$ python -q
>>> import numpy as np
>>> import numpy.linalg as la
>>> np.set_printoptions(precision=2, suppress=True, linewidth=120)
>>> rd = lambda a: np.round(a, 2) + 0
>>> J = np.array([[2.0, -1.0, -2.0, 0.0],
...     [-2.0, 5.0, 6.0, 2.0],
...     [2.0, -3.0, -4.0, -2.0],
...     [0.0, 0.0, 0.0, 2.0]])
>>> # rank 3
>>> P = np.triu(np.array([[-1, 0, 1, 1], [0, 2, -1, 2], [-2, -1, -2, 3], [2, 3, 1, -1]]), 1) + np.eye(4)
>>> other = P @ J @ la.inv(P)
>>> print(P @ J - J @ P)
[[  2.  -3.  -7.   6.]
 [ -2.   3.  11. -20.]
 [  0.   0.  -5.  22.]
 [  0.   0.   0.   0.]]
>>> print(other)
[[  4.  -4. -14.  46.]
 [ -4.   8.  22. -70.]
 [  2.  -3.  -9.  35.]
 [  0.   0.   0.   2.]]
>>> print(np.trace(other), np.trace(J))
5.0 5.0
>>> print(la.matrix_rank(other))
3
>>> r = la.matrix_rank(other)
>>> print(r)
3
>>> N = la.svd(other)[2][r:].T
>>> print(N.shape)
(4, 1)
>>> print([int(la.matrix_rank(other[:, :j + 1])) for j in range(4)])
[1, 2, 2, 3]
>>> print(np.allclose(other @ N, 0))
True
>>> U, s, Vt = la.svd(J)
>>> V = Vt[:(s > 1e-8).sum()]
>>> rng = np.random.default_rng(21)
>>> x0 = J[3] + -2 * J[2] + rng.integers(2) * np.eye(4)[3]
>>> print(x0)
[-4.  6.  8.  6.]
>>> print(rd(la.norm(x0 - V.T @ V @ x0)))
0.0
>>> print(rd(V.T @ V))
[[ 0.89  0.22 -0.22  0.  ]
 [ 0.22  0.56  0.44  0.  ]
 [-0.22  0.44  0.56  0.  ]
 [ 0.    0.    0.    1.  ]]
>>> print(rd(np.diag(V.T @ V)))
[0.89 0.56 0.56 1.  ]
>>> t = np.radians(180)
>>> Rm = np.eye(4)
>>> Rm[1, 1] = Rm[2, 2] = np.cos(t)
>>> Rm[1, 2], Rm[2, 1] = -np.sin(t), np.sin(t)
>>> print(rd(Rm))
[[ 1.  0.  0.  0.]
 [ 0. -1.  0.  0.]
 [ 0.  0. -1.  0.]
 [ 0.  0.  0.  1.]]
>>> other = J @ Rm.T
>>> print(rd(other))
[[ 2.  1.  2.  0.]
 [-2. -5. -6.  2.]
 [ 2.  3.  4. -2.]
 [ 0.  0.  0.  2.]]
>>> print(np.allclose(la.norm(J, axis=1), la.norm(other, axis=1)))
True
>>> U, s, Vt = la.svd(other)
>>> V = Vt[:(s > 1e-8).sum()]
>>> x0 = other[2] + -3 * other[3] + rng.integers(2) * np.eye(4)[3]
>>> print(rd(x0))
[ 2.  3.  4. -7.]
>>> print(rd(V.T @ V))
[[ 0.89 -0.22  0.22  0.  ]
 [-0.22  0.56  0.44  0.  ]
 [ 0.22  0.44  0.56  0.  ]
 [ 0.    0.    0.    1.  ]]
>>> print(rd(la.norm(x0 - V.T @ V @ x0)))
0.0
